>>> import numpy as np
>>> np.set_printoptions(precision=3, suppress=True, linewidth=100, sign=" ")
>>> A = np.loadtxt("sample3.csv", delimiter=",")
>>> print(A)
[[ 0.432 -1.284 -0.411  0.632  0.609 -1.108]
 [ 0.27   0.911  0.375  1.596 -0.468 -0.436]
 [ 1.619 -0.063  0.954 -0.592 -0.302 -0.154]
 [-0.216 -1.143  0.818  0.717 -0.333  1.163]
 [-0.809  0.147  1.44  -0.197  0.896 -0.64 ]
 [-0.647 -0.436  0.196 -0.386 -1.551 -0.893]]
>>> gram = A.T @ A
>>> print(gram.round(3) + 0)
[[ 4.  0.  0.  0.  0.  0.]
 [ 0.  4.  0.  0.  0.  0.]
 [ 0.  0.  4.  0.  0.  0.]
 [ 0.  0.  0.  4.  0.  0.]
 [ 0.  0.  0.  0.  4.  0.]
 [ 0.  0.  0.  0.  0.  4.]]
>>> print(np.diag(gram))
[ 4.  4.  4.  4.  4.  4.]
>>> print(np.trace(gram), np.round((A ** 2).sum(), 3))
24.0 24.0
>>> print(np.linalg.eigvalsh(gram)[::-1])
[ 4.  4.  4.  4.  4.  4.]
>>> q, V = np.linalg.qr(A[:, :1])[0], np.linalg.qr(A[:, 1:])[0]
>>> s = np.linalg.svd(q.T @ V, compute_uv=False)
>>> print((s > 0.9).sum())
0
>>> print(np.degrees(np.arccos(s.clip(0, 1))))
[ 90.]
>>> print(s.round(3) + 0)
[ 0.]
>>> E = np.load("m.npy")
>>> print(E)
[[ 0.97  -0.178 -0.949 -0.664  0.653]
 [-0.996 -0.979  0.992 -0.462  0.675]
 [-0.726  0.909 -0.925 -0.641  0.139]
 [ 0.664 -1.     0.969 -0.774  0.967]
 [-1.     0.986  0.43   0.02  -0.726]
 [ 0.226  0.04  -0.388 -0.226  0.178]
 [ 0.998 -0.397 -0.814  0.197  0.139]
 [-0.999  0.856  0.939  0.67  -0.821]
 [-0.623 -0.949  0.572 -0.766  0.84 ]
 [-0.74  -0.478 -0.388 -0.811  0.744]
 [-0.99   0.     0.973  0.617 -0.604]
 [ 0.998  0.119 -0.959 -0.05   0.197]
 [-0.971 -0.997  0.994 -0.585  0.851]
 [-0.991  0.197  0.935  0.414 -0.493]
 [ 0.68   0.89  -0.129  0.843 -0.856]
 [ 0.977 -0.264  0.592  0.879 -0.701]
 [ 0.997 -0.994 -0.508 -0.789  0.944]
 [ 1.    -1.    -0.544 -0.493  0.954]
 [ 0.647  0.981 -0.3    0.932 -0.953]
 [-0.98  -0.907  0.969 -0.226  0.422]
 [-0.854 -0.994  0.658 -0.954  0.973]
 [ 0.565 -0.999  0.867 -0.789  0.948]]
>>> rng = np.random.default_rng(50)
>>> z = rng.permutation(5)
>>> M2 = E[:, z] * rng.choice([-1, 1], 5)
>>> print(M2)
[[ 0.949 -0.653 -0.664  0.97   0.178]
 [-0.992 -0.675 -0.462 -0.996  0.979]
 [ 0.925 -0.139 -0.641 -0.726 -0.909]
 [-0.969 -0.967 -0.774  0.664  1.   ]
 [-0.43   0.726  0.02  -1.    -0.986]
 [ 0.388 -0.178 -0.226  0.226 -0.04 ]
 [ 0.814 -0.139  0.197  0.998  0.397]
 [-0.939  0.821  0.67  -0.999 -0.856]
 [-0.572 -0.84  -0.766 -0.623  0.949]
 [ 0.388 -0.744 -0.811 -0.74   0.478]
 [-0.973  0.604  0.617 -0.99  -0.   ]
 [ 0.959 -0.197 -0.05   0.998 -0.119]
 [-0.994 -0.851 -0.585 -0.971  0.997]
 [-0.935  0.493  0.414 -0.991 -0.197]
 [ 0.129  0.856  0.843  0.68  -0.89 ]
 [-0.592  0.701  0.879  0.977  0.264]
 [ 0.508 -0.944 -0.789  0.997  0.994]
 [ 0.544 -0.954 -0.493  1.     1.   ]
 [ 0.3    0.953  0.932  0.647 -0.981]
 [-0.969 -0.422 -0.226 -0.98   0.907]
 [-0.658 -0.973 -0.954 -0.854  0.994]
 [-0.867 -0.948 -0.789  0.565  0.999]]
>>> Uu, _, Vh = np.linalg.svd(E.T @ M2)
>>> print(z)
[ 2  4  3  0  1]
>>> print(np.round(np.linalg.lstsq(E, M2)[0], 3) + 0)
[[ 0.  0.  0.  1.  0.]
 [ 0.  0.  0.  0. -1.]
 [-1.  0.  0.  0.  0.]
 [ 0.  0.  1.  0.  0.]
 [ 0. -1.  0.  0.  0.]]
>>> proj = E @ np.linalg.solve(E.T @ E, E.T)
>>> print(proj @ E[:, 0])
[ 0.97  -0.996 -0.726  0.664 -1.     0.226  0.998 -0.999 -0.623 -0.74  -0.99   0.998 -0.971 -0.991
  0.68   0.977  0.997  1.     0.647 -0.98  -0.854  0.565]
>>> print(np.round(np.trace(proj), 3))
5.0
>>> print(np.linalg.matrix_rank(np.eye(22) - proj))
17
>>> Ac = E - E.mean(axis=0)
>>> V = np.linalg.svd(Ac)[2][:4]
>>> M2 = Ac - Ac @ V.T @ V
>>> print(np.diag(V.T @ V))
[ 0.999  0.893  0.996  0.701  0.411]
>>> print(np.round(np.cov(Ac @ V.T, rowvar=False), 3) + 0)
[[ 1.329  0.     0.     0.   ]
 [ 0.     1.1    0.     0.   ]
 [ 0.     0.     0.377  0.   ]
 [ 0.     0.     0.     0.061]]
>>> print(np.linalg.norm(M2, axis=1).round(6).argmax())
4
>>> print((Ac @ V.T).std(axis=0))
[ 1.126  1.025  0.6    0.24 ]
>>> W1 = np.array([[-2, -1, -2], [-1, -3, -2], [-1, -1, 3], [0, 3, -2], [0, 0, -1]])
>>> c = np.array([-8, -3, -2])
>>> H = np.maximum(E @ W1 + c, 0)
>>> print(H)
[[ 0.     0.     0.   ]
 [ 0.     0.     5.175]
 [ 0.     0.     0.   ]
 [ 0.     0.     2.16 ]
 [ 0.     0.     0.004]
 [ 0.     0.     0.   ]
 [ 0.     0.     0.   ]
 [ 0.     0.     0.584]
 [ 0.     0.     3.552]
 [ 0.     0.     0.15 ]
 [ 0.     0.     2.269]
 [ 0.     0.     0.   ]
 [ 0.     0.     5.237]
 [ 0.     0.     2.058]
 [ 0.     0.     0.   ]
 [ 0.     0.     0.   ]
 [ 0.     0.     0.   ]
 [ 0.     0.     0.   ]
 [ 0.     0.     0.   ]
 [ 0.     0.     4.711]
 [ 0.     0.     4.605]
 [ 0.     0.     2.099]]
>>> basis = np.array([[-3, 2], [-2, 2], [1, 0]])
>>> print((H @ basis).round(6).argmax(axis=1))
[ 0  0  0  0  0  0  0  0  0  0  0  0  0  0  0  0  0  0  0  0  0  0]
>>> print(np.argsort(-np.linalg.norm(H, axis=0).round(6), kind="stable")[:3])
[ 2  0  1]
>>> data = np.load("case0.npy")
>>> print(data)
[[ 1.     0.7    0.49   0.343  0.24 ]
 [ 0.7    1.     0.7    0.49   0.343]
 [ 0.49   0.7    1.     0.7    0.49 ]
 [ 0.343  0.49   0.7    1.     0.7  ]
 [ 0.24   0.343  0.49   0.7    1.   ]]
>>> z = E[:, 1] > np.median(E[:, 1])
>>> u = E[z].mean(axis=0) - E[~z].mean(axis=0)
>>> print(z.astype(int))
[ 1  0  1  0  1  1  0  1  0  0  1  1  0  1  1  1  0  0  1  0  0  0]
>>> print(u)
[ 0.067  1.294 -0.323  0.841 -1.131]
>>> u = np.array([0, 1, 1, 2, 3])
>>> M2 = data + np.outer(u, np.eye(5)[1])
>>> print(np.linalg.matrix_rank(np.linalg.inv(M2) - np.linalg.inv(data), tol=1e-8))
1
>>> print(np.linalg.matrix_rank(M2 - data))
1
>>> print(round(float(np.linalg.det(M2) / np.linalg.det(data)), 3), round(1 + np.linalg.solve(data, u)[1], 3))
2.549 2.549
